$ python3 -q
>>> import numpy as np
>>> import numpy.linalg as la
>>> np.set_printoptions(precision=2, suppress=True, linewidth=200, legacy="1.25")
>>> mat = np.load("case10.npy")
>>> mat
array([[ 78., -81.,  72., -81.,  36.],
       [-81.,  78., -72.,  81., -36.],
       [ 72., -72.,  61., -72.,  32.],
       [-81.,  81., -72.,  78., -36.],
       [ 36., -36.,  32., -36.,  13.]])
>>> q, evecs = la.qr(mat[:, :2])[0], la.qr(mat[:, 2:])[0]
>>> sig = la.svd(q.T @ evecs, compute_uv=False)
>>> np.degrees(np.arccos(sig.clip(0, 1)))
array([ 1.07, 90.  ])
>>> round(float(la.norm(q @ q.T - evecs @ evecs.T, 2)), 2)
1.0
>>> (sig > 0.9).sum()
1
>>> ang = np.radians(35)
>>> R = np.eye(5)
>>> R[1, 1] = R[0, 0] = np.cos(ang)
>>> R[1, 0], R[0, 1] = -np.sin(ang), np.sin(ang)
>>> R
array([[ 0.82,  0.57,  0.  ,  0.  ,  0.  ],
       [-0.57,  0.82,  0.  ,  0.  ,  0.  ],
       [ 0.  ,  0.  ,  1.  ,  0.  ,  0.  ],
       [ 0.  ,  0.  ,  0.  ,  1.  ,  0.  ],
       [ 0.  ,  0.  ,  0.  ,  0.  ,  1.  ]])
>>> Y = mat @ R.T
>>> np.allclose(la.norm(mat, axis=1), la.norm(Y, axis=1))
True
>>> proj = np.triu(np.array([[0, -4, -6, -3, -1],
...     [-2, -9, -6, 0, 6],
...     [-9, -1, 9, 9, 5],
...     [-2, 4, 4, -2, 8],
...     [-6, -4, 6, 2, -8]]), 1) + np.eye(5)
>>> Y = proj @ mat @ la.inv(proj)
>>> np.trace(Y), np.trace(mat)
(308.0, 308.0)
>>> la.matrix_rank(Y)
5
>>> Y
array([[    177.,     540.,    4480.,  -39960.,  294300.],
       [   -297.,    -894.,   -7392.,   65934., -485595.],
       [   -477.,   -1431.,  -11875.,  105894., -779895.],
       [    207.,     621.,    5152.,  -45957.,  338445.],
       [     36.,     108.,     896.,   -7992.,   58857.]])
>>> proj @ mat - mat @ proj
array([[  99.,  225.,   88., -504.,  899.],
       [-216., -108., -192.,  621., -951.],
       [-549.,  837., -488.,  189.,  516.],
       [ 288., -612.,  256.,  117., -727.],
       [   0.,  144.,    0., -180.,  380.]])
>>> t3 = np.stack([mat, -1 * mat, mat[::-1]])
>>> (t3 @ mat.T).shape
(3, 5, 5)
>>> np.einsum("bij,cij->bc", t3, t3)
array([[ 102436., -102436.,   94475.],
       [-102436.,  102436.,  -94475.],
       [  94475.,  -94475.,  102436.]])
>>> la.norm(t3, axis=(1, 2))
array([320.06, 320.06, 320.06])
>>> evals, evecs = la.eig(mat)
>>> np.sort(la.eigvals(mat @ mat))
array([     9.,      9.,      9.,      9., 102400.])
>>> np.sort(la.eigvals(mat.T))
array([ -3.,  -3.,  -3.,  -3., 320.])
>>> np.round(mat @ evecs[:, 0] - evals[0] * evecs[:, 0], 2) + 0
array([0., 0., 0., 0., 0.])
>>> data = np.load("mat.npy")
>>> data
array([[ 2,  7,  7,  8,  6,  4],
       [ 8, 13, 13, 14, 12, 10],
       [ 2,  7,  7,  8,  6,  4]])
>>> # rank 2
>>> U, sig, vt = la.svd(data)
>>> np.argmax(sig[:-1] / (sig[1:] + 1e-6)) + 1
2
>>> Y = U[:, :2] @ np.diag(sig[:2]) @ vt[:2]
>>> la.matrix_rank(Y)
2
>>> np.round(la.norm(data - Y) / la.norm(data), 2)
0.0
>>> round(la.norm(data - Y, 2), 2), round(float(sig[2]), 2)
(0.0, 0.0)
>>> u = np.array([2, 3, 0])
>>> np.polyval(u, data[0])
array([ 14, 119, 119, 152,  90,  44])
>>> np.correlate(data[0], data[2], "full")
array([  8,  40,  86, 144, 191, 218, 191, 144,  86,  40,   8])
>>> C2 = data.T @ data
>>> la.matrix_rank(C2)
2
>>> np.allclose(C2, C2.T)
True
>>> np.trace(C2), (data ** 2).sum()
(1278, 1278)
>>> np.argsort(-la.norm(data, axis=0).round(6), kind="stable")[:3]
array([3, 1, 2])
>>> [round(float(x), 2) for x in la.svd(data, compute_uv=False)[:3]]
[35.63, 2.94, 0.0]
>>> round(float(la.norm(data) ** 2 / la.norm(data, 2) ** 2), 2)
1.01
>>> np.round(la.norm(data[1], 1), 2), np.round(la.norm(data[1], np.inf), 2)
(70.0, 14.0)
>>> la.norm(data, axis=0)
array([ 8.49, 16.34, 16.34, 18.  , 14.7 , 11.49])
